$ ipython --no-banner

In [1]: import numpy as np

In [2]: import numpy.linalg as la

In [3]: np.set_printoptions(precision=2, suppress=True, linewidth=120, legacy="1.25")

In [4]: rd = lambda a: np.round(a, 2) + 0

In [5]: M = 5 * np.eye(9) + np.ones((9, 9))

In [6]: M
Out[6]: 
array([[6., 1., 1., 1., 1., 1., 1., 1., 1.],
       [1., 6., 1., 1., 1., 1., 1., 1., 1.],
       [1., 1., 6., 1., 1., 1., 1., 1., 1.],
       [1., 1., 1., 6., 1., 1., 1., 1., 1.],
       [1., 1., 1., 1., 6., 1., 1., 1., 1.],
       [1., 1., 1., 1., 1., 6., 1., 1., 1.],
       [1., 1., 1., 1., 1., 1., 6., 1., 1.],
       [1., 1., 1., 1., 1., 1., 1., 6., 1.],
       [1., 1., 1., 1., 1., 1., 1., 1., 6.]])

In [7]: vec = np.ones(9)

In [8]: for _ in range(4):
   ...:     vec = M @ vec
   ...:     vec /= la.norm(vec)
   ...:     print(round(vec @ M @ vec, 2))
   ...: 
14.0
14.0
14.0
14.0

In [9]: print(rd(vec))
[0.33 0.33 0.33 0.33 0.33 0.33 0.33 0.33 0.33]

In [10]: u = np.array([1, 1, -2, 1, 0, -3, 0, -2, -1])

In [11]: A2 = M + np.outer(u, np.eye(9)[0])

In [12]: rd(la.det(A2) / la.det(M)), rd(1 + la.solve(M, u)[0])
Out[12]: (1.27, 1.27)

In [13]: u = np.array([2, 2, 3, 5, 1, 4])

In [14]: arr = 3 * np.eye(6) + np.outer(u, u)

In [15]: arr
Out[15]: 
array([[ 7.,  4.,  6., 10.,  2.,  8.],
       [ 4.,  7.,  6., 10.,  2.,  8.],
       [ 6.,  6., 12., 15.,  3., 12.],
       [10., 10., 15., 28.,  5., 20.],
       [ 2.,  2.,  3.,  5.,  4.,  4.],
       [ 8.,  8., 12., 20.,  4., 19.]])

In [16]: rng = np.random.default_rng(16)

In [17]: A2 = arr + rng.integers(-2, 3, (6, 1)) @ rng.integers(-2, 3, (1, 6))

In [18]: print(A2)
[[ 7.  4.  6. 10.  2.  8.]
 [ 4.  7.  6. 10.  2.  8.]
 [ 6.  4.  8. 17.  3.  8.]
 [10. 10. 15. 28.  5. 20.]
 [ 2.  1.  1.  6.  4.  2.]
 [ 8. 10. 16. 18.  4. 23.]]

In [19]: la.matrix_rank(A2 - arr, tol=1e-8)
Out[19]: 1

In [20]: rd(la.svd(A2 - arr, compute_uv=False))
Out[20]: array([9.49, 0.  , 0.  , 0.  , 0.  , 0.  ])

In [21]: print(A2 - arr)
[[ 0.  0.  0.  0.  0.  0.]
 [ 0.  0.  0.  0.  0.  0.]
 [ 0. -2. -4.  2.  0. -4.]
 [ 0.  0.  0.  0.  0.  0.]
 [ 0. -1. -2.  1.  0. -2.]
 [ 0.  2.  4. -2.  0.  4.]]

In [22]: U, s, Vh = la.svd(arr)

In [23]: print(np.argmax(s[:-1] / (s[1:] + 1e-6)) + 1)
1

In [24]: A2 = U[:, :1] @ np.diag(s[:1]) @ Vh[:1]

In [25]: print(la.matrix_rank(arr, rtol=0.05))
1

In [26]: rd(np.abs(arr - A2).max())
Out[26]: 2.95

In [27]: vec = np.ones(6)

In [28]: for _ in range(6):
    ...:     vec = arr @ vec
    ...:     vec /= la.norm(vec)
    ...:     print(round(vec @ arr @ vec, 2))
    ...: 
61.97
62.0
62.0
62.0
62.0
62.0

In [29]: print(rd(la.eigvalsh(arr)[-1]))
62.0

In [30]: rd(vec)
Out[30]: array([0.26, 0.26, 0.39, 0.65, 0.13, 0.52])

In [31]: mat = np.loadtxt("data.csv", delimiter=",")

In [32]: print(mat)
[[0. 1. 0. 0. 1. 1. 0. 1. 0.]
 [1. 0. 1. 0. 0. 1. 1. 0. 1.]
 [0. 1. 0. 1. 0. 0. 0. 0. 0.]
 [0. 0. 1. 0. 0. 0. 1. 0. 1.]
 [1. 0. 0. 0. 0. 1. 1. 0. 0.]
 [1. 1. 0. 0. 1. 0. 0. 0. 0.]
 [0. 1. 0. 1. 1. 0. 0. 0. 0.]
 [1. 0. 0. 0. 0. 0. 0. 0. 0.]
 [0. 1. 0. 1. 0. 0. 0. 0. 0.]]

In [33]: rk = la.matrix_rank(mat)

In [34]: rk
Out[34]: 8

In [35]: null = la.svd(mat)[2][rk:].T

In [36]: [int(la.matrix_rank(mat[:i])) for i in range(1, len(mat) + 1)]
Out[36]: [1, 2, 3, 4, 5, 6, 7, 8, 8]

In [37]: np.allclose(mat @ null, 0)
Out[37]: True

In [38]: rd(null @ null.T)
Out[38]: 
array([[ 0. ,  0. ,  0. ,  0. ,  0. ,  0. ,  0. ,  0. ,  0. ],
       [ 0. ,  0. ,  0. ,  0. ,  0. ,  0. ,  0. ,  0. ,  0. ],
       [ 0. ,  0. ,  0.5,  0. ,  0. ,  0. ,  0. ,  0. , -0.5],
       [ 0. ,  0. ,  0. ,  0. ,  0. ,  0. ,  0. ,  0. ,  0. ],
       [ 0. ,  0. ,  0. ,  0. ,  0. ,  0. ,  0. ,  0. ,  0. ],
       [ 0. ,  0. ,  0. ,  0. ,  0. ,  0. ,  0. ,  0. ,  0. ],
       [ 0. ,  0. ,  0. ,  0. ,  0. ,  0. ,  0. ,  0. ,  0. ],
       [ 0. ,  0. ,  0. ,  0. ,  0. ,  0. ,  0. ,  0. ,  0. ],
       [ 0. ,  0. , -0.5,  0. ,  0. ,  0. ,  0. ,  0. ,  0.5]])

In [39]: null.shape
Out[39]: (9, 1)

In [40]: print([int(la.matrix_rank(mat[:, :j + 1])) for j in range(9)])
[1, 2, 3, 4, 5, 6, 7, 8, 8]

In [41]: print(rd(null[:, 0] / null[np.abs(null[:, 0]).round(6).argmax(), 0]))
[ 0.  0.  1.  0.  0.  0.  0.  0. -1.]
